$ python -q
>>> import numpy as np
>>> import numpy.linalg as la
>>> np.set_printoptions(suppress=True, linewidth=140)
>>> tidy = lambda a: np.round(a, 2) + 0
>>> M = np.load("sample5.npy")
>>> print(M)
[[-1.2 -0.4 -0.7  0.8 -0.1 -0.4]
 [-0.9  0.  -1.4  0.4  0.5  1. ]
 [-1.6  1.2 -1.8  1.7 -0.9  0.3]
 [ 0.2  0.4 -1.  -0.1 -0.8  0.6]
 [-0.1 -0.9 -0.3  0.1  0.7  0.8]
 [ 0.2 -0.1 -0.6 -1.9 -0.1 -1.3]
 [ 0.6  0.6  1.8 -0.7  0.8 -0.3]
 [-0.4  0.9  0.3  1.1  1.1 -0.6]
 [-0.3 -0.5  0.9  1.3 -0.7 -0.9]]
>>> other = np.c_[M[:, :3] @ np.array([[1, -2, -1], [2, 0, -1], [1, 1, 1]]), np.array([1, 0, 0, -2, 3, 2, 2, 3, -2])]
>>> print(tidy(other))
[[-2.7  1.7  0.9  1. ]
 [-2.3  0.4 -0.5  0. ]
 [-1.   1.4 -1.4  0. ]
 [ 0.  -1.4 -1.6 -2. ]
 [-2.2 -0.1  0.7  3. ]
 [-0.6 -1.  -0.7  2. ]
 [ 3.6  0.6  0.6  2. ]
 [ 1.7  1.1 -0.2  3. ]
 [-0.4  1.5  1.7 -2. ]]
>>> print(la.matrix_rank(np.c_[M, other]))
7
>>> print(tidy(la.lstsq(M, other[:, 0])[0]))
[1. 2. 1. 0. 0. 0.]
>>> print(la.matrix_rank(other))
4
>>> print(tidy(la.norm(la.qr(M)[0].T @ other, axis=0) ** 2 / ((other ** 2).sum(axis=0) + 1e-12)))
[1.   1.   1.   0.79]
>>> W0 = np.array([[0, -9, 8, 2, 9],
...     [-9, 0, -9, 8, 2],
...     [8, -9, 0, -9, 8],
...     [2, 8, -9, 0, -9],
...     [9, 2, 8, -9, 0]])
>>> try:
...     la.cholesky(W0)
... except la.LinAlgError as e:
...     print(repr(e))
... 
LinAlgError('Matrix is not positive definite')
>>> print([round(float(la.det(W0[:i, :i])), 2) + 0 for i in range(1, 6)])
[0.0, -81.0, 1296.0, 5833.0, 22834.0]
>>> rng = np.random.default_rng(22334)
>>> labels = rng.integers(0, 3, 11)
>>> arr = np.array([[3, 1, 3, 2, 2, 3, 0, 0, 1, 3, 1],
...     [0, 1, 0, 3, 3, 2, 0, 3, 1, 1, 3],
...     [3, 2, 0, 0, 2, 0, 3, 3, 3, 3, 3],
...     [3, 0, 2, 3, 2, 1, 1, 0, 3, 1, 2],
...     [3, 0, 3, 2, 0, 0, 2, 0, 1, 2, 2],
...     [3, 3, 0, 1, 0, 0, 1, 2, 3, 2, 2],
...     [3, 3, 2, 1, 1, 2, 3, 2, 2, 1, 0],
...     [2, 1, 1, 3, 2, 0, 2, 1, 1, 1, 2],
...     [0, 0, 1, 3, 1, 2, 3, 2, 2, 3, 0],
...     [2, 1, 1, 3, 2, 2, 3, 3, 3, 1, 1],
...     [1, 3, 0, 2, 2, 2, 0, 3, 3, 0, 2]]) * (labels[:, None] == labels)
>>> print(arr)
[[3 1 0 2 0 0 0 0 1 0 0]
 [0 1 0 3 0 0 0 3 1 0 0]
 [0 0 0 0 2 0 0 0 0 0 3]
 [3 0 0 3 0 0 1 0 3 0 0]
 [0 0 3 0 0 0 0 0 0 0 2]
 [0 0 0 0 0 0 0 0 0 0 2]
 [3 3 0 1 0 0 3 2 2 0 0]
 [2 1 0 3 0 0 2 1 1 0 0]
 [0 0 0 3 0 0 3 2 2 0 0]
 [0 0 0 0 0 0 0 0 0 1 0]
 [0 0 0 0 2 2 0 0 0 0 2]]
>>> other = la.invert(arr)
Traceback (most recent call last):
  File "<python-input-19>", line 1, in <module>
    other = la.invert(arr)
            ^^^^^^^^^
AttributeError: module 'numpy.linalg' has no attribute 'invert'
>>> other = arr ** -1
Traceback (most recent call last):
  File "<python-input-20>", line 1, in <module>
    other = arr ** -1
            ~~~~^^~~~
ValueError: Integers to negative integer powers are not allowed.
>>> other = la.inv(arr)
>>> print(tidy(la.cond(arr)))
218.72
>>> print(tidy(arr @ other))
[[1. 0. 0. 0. 0. 0. 0. 0. 0. 0. 0.]
 [0. 1. 0. 0. 0. 0. 0. 0. 0. 0. 0.]
 [0. 0. 1. 0. 0. 0. 0. 0. 0. 0. 0.]
 [0. 0. 0. 1. 0. 0. 0. 0. 0. 0. 0.]
 [0. 0. 0. 0. 1. 0. 0. 0. 0. 0. 0.]
 [0. 0. 0. 0. 0. 1. 0. 0. 0. 0. 0.]
 [0. 0. 0. 0. 0. 0. 1. 0. 0. 0. 0.]
 [0. 0. 0. 0. 0. 0. 0. 1. 0. 0. 0.]
 [0. 0. 0. 0. 0. 0. 0. 0. 1. 0. 0.]
 [0. 0. 0. 0. 0. 0. 0. 0. 0. 1. 0.]
 [0. 0. 0. 0. 0. 0. 0. 0. 0. 0. 1.]]
>>> print((np.abs(other) > 1e-9).astype(int))
[[1 1 0 1 0 0 1 1 1 0 0]
 [1 1 0 1 0 0 1 1 1 0 0]
 [0 0 0 0 1 1 0 0 0 0 0]
 [1 1 0 1 0 0 0 1 1 0 0]
 [0 0 1 0 0 1 0 0 0 0 0]
 [0 0 1 0 0 1 0 0 0 0 1]
 [1 1 0 1 0 0 0 1 1 0 0]
 [1 1 0 1 0 0 1 1 1 0 0]
 [1 1 0 1 0 0 1 1 1 0 0]
 [0 0 0 0 0 0 0 0 0 1 0]
 [0 0 0 0 0 1 0 0 0 0 0]]
>>> print(tidy(la.inv(other)))
[[3. 1. 0. 2. 0. 0. 0. 0. 1. 0. 0.]
 [0. 1. 0. 3. 0. 0. 0. 3. 1. 0. 0.]
 [0. 0. 0. 0. 2. 0. 0. 0. 0. 0. 3.]
 [3. 0. 0. 3. 0. 0. 1. 0. 3. 0. 0.]
 [0. 0. 3. 0. 0. 0. 0. 0. 0. 0. 2.]
 [0. 0. 0. 0. 0. 0. 0. 0. 0. 0. 2.]
 [3. 3. 0. 1. 0. 0. 3. 2. 2. 0. 0.]
 [2. 1. 0. 3. 0. 0. 2. 1. 1. 0. 0.]
 [0. 0. 0. 3. 0. 0. 3. 2. 2. 0. 0.]
 [0. 0. 0. 0. 0. 0. 0. 0. 0. 1. 0.]
 [0. 0. 0. 0. 2. 2. 0. 0. 0. 0. 2.]]
>>> print(np.allclose(other, arr.T))
False
>>> print(tidy(la.slogdet(arr)[0]))
1.0
>>> T = np.stack([arr, 5 * arr, arr[::-1]])
>>> print(T.shape)
(3, 11, 11)
>>> print(tidy(la.norm(T, axis=(1, 2))))
[13.71 68.56 13.71]
>>> print(la.matrix_rank(T))
[11 11 11]
>>> print((T @ arr.T).shape)
(3, 11, 11)
>>> W = np.array([[3, 1, -1, -6],
...     [-4, -6, 5, 1],
...     [-5, 1, -4, -2],
...     [-4, 1, 2, 5],
...     [0, -1, -8, -2],
...     [-4, -7, -7, -3],
...     [7, 9, -7, 3],
...     [0, 6, -1, -2],
...     [5, 9, -5, 2],
...     [-2, 7, -1, 0],
...     [5, -9, 5, -4]])
>>> coef = np.array([4, -2, 4, 1])
>>> act = np.maximum(arr @ W + coef, 0)
>>> print((act > 0).astype(int))
[[1 1 1 0]
 [0 1 1 1]
 [1 0 1 0]
 [1 1 0 1]
 [0 0 1 0]
 [1 0 1 0]
 [1 1 0 0]
 [1 1 0 1]
 [1 1 0 1]
 [1 1 1 1]
 [1 0 0 0]]
>>> print(tidy((act > 0).mean(axis=0)))
[0.82 0.64 0.55 0.45]
>>> cent = np.array([[-1, 2], [0, 0], [-2, 1], [-1, 1]])
>>> print((act @ cent).round(6).argmax(axis=1))
[1 1 1 1 1 1 1 1 1 1 1]
>>> print(act @ cent)
[[-16  17]
 [-27  20]
 [-25  41]
 [-30  53]
 [ -4   2]
 [-42  42]
 [-28  56]
 [-24  37]
 [-48  71]
 [ -9   8]
 [ -6  12]]
>>> print(W @ cent)
[[  5  -1]
 [ -7  -2]
 [ 15 -16]
 [ -5  -1]
 [ 18 -10]
 [ 21 -18]
 [  4  10]
 [  4  -3]
 [  3   7]
 [  4  -5]
 [-11  11]]
>>> vec = np.array([0, 1, 1, 2, 2, 0])
>>> print(tidy(np.einsum("ij,j->i", M, vec)))
[ 0.3  0.4  1.  -2.4  0.4 -4.7  2.6  5.6  1.6]
>>> print(M * vec)
[[-0.  -0.4 -0.7  1.6 -0.2 -0. ]
 [-0.   0.  -1.4  0.8  1.   0. ]
 [-0.   1.2 -1.8  3.4 -1.8  0. ]
 [ 0.   0.4 -1.  -0.2 -1.6  0. ]
 [-0.  -0.9 -0.3  0.2  1.4  0. ]
 [ 0.  -0.1 -0.6 -3.8 -0.2 -0. ]
 [ 0.   0.6  1.8 -1.4  1.6 -0. ]
 [-0.   0.9  0.3  2.2  2.2 -0. ]
 [-0.  -0.5  0.9  2.6 -1.4 -0. ]]
>>> vec @ M
Traceback (most recent call last):
  File "<python-input-45>", line 1, in <module>
    vec @ M
    ~~~~^~~
ValueError: matmul: Input operand 1 has a mismatch in its core dimension 0, with gufunc signature (n?,k),(k,m?)->(n?,m?) (size 9 is different from 6)
>>> print(tidy((M * vec).sum(axis=1)))
[ 0.3  0.4  1.  -2.4  0.4 -4.7  2.6  5.6  1.6]
>>> print(M @ np.eye(6)[3])
[ 0.8  0.4  1.7 -0.1  0.1 -1.9 -0.7  1.1  1.3]
>>> data = np.loadtxt("run4.csv", delimiter=",")
>>> print(tidy(data))
[[-0.54  0.12 -0.44  0.32  0.04  0.48  0.4   0.06]
 [ 0.07 -0.38  0.05  0.59 -0.65 -0.2   0.11 -0.14]
 [ 0.36 -0.13 -0.33  0.11  0.04 -0.08  0.06  0.85]
 [-0.07 -0.4   0.65  0.09  0.11  0.57 -0.05  0.26]
 [-0.18 -0.26 -0.39 -0.26 -0.34  0.28 -0.7   0.  ]
 [-0.18 -0.62 -0.21  0.19  0.61 -0.31 -0.09 -0.17]
 [-0.58  0.31  0.27  0.26 -0.01 -0.4  -0.37  0.35]
 [-0.4  -0.34  0.07 -0.6  -0.27 -0.26  0.43  0.18]]
>>> f, g = data[0], data[4]
>>> print(tidy(f @ f))
1.0
>>> p = (f @ g) / (f @ f) * f
>>> print(tidy(la.norm(f + g) ** 2 + la.norm(f - g) ** 2))
4.0
>>> print(la.matrix_rank(np.outer(f, g)))
1
>>> print(tidy(p))
[0. 0. 0. 0. 0. 0. 0. 0.]
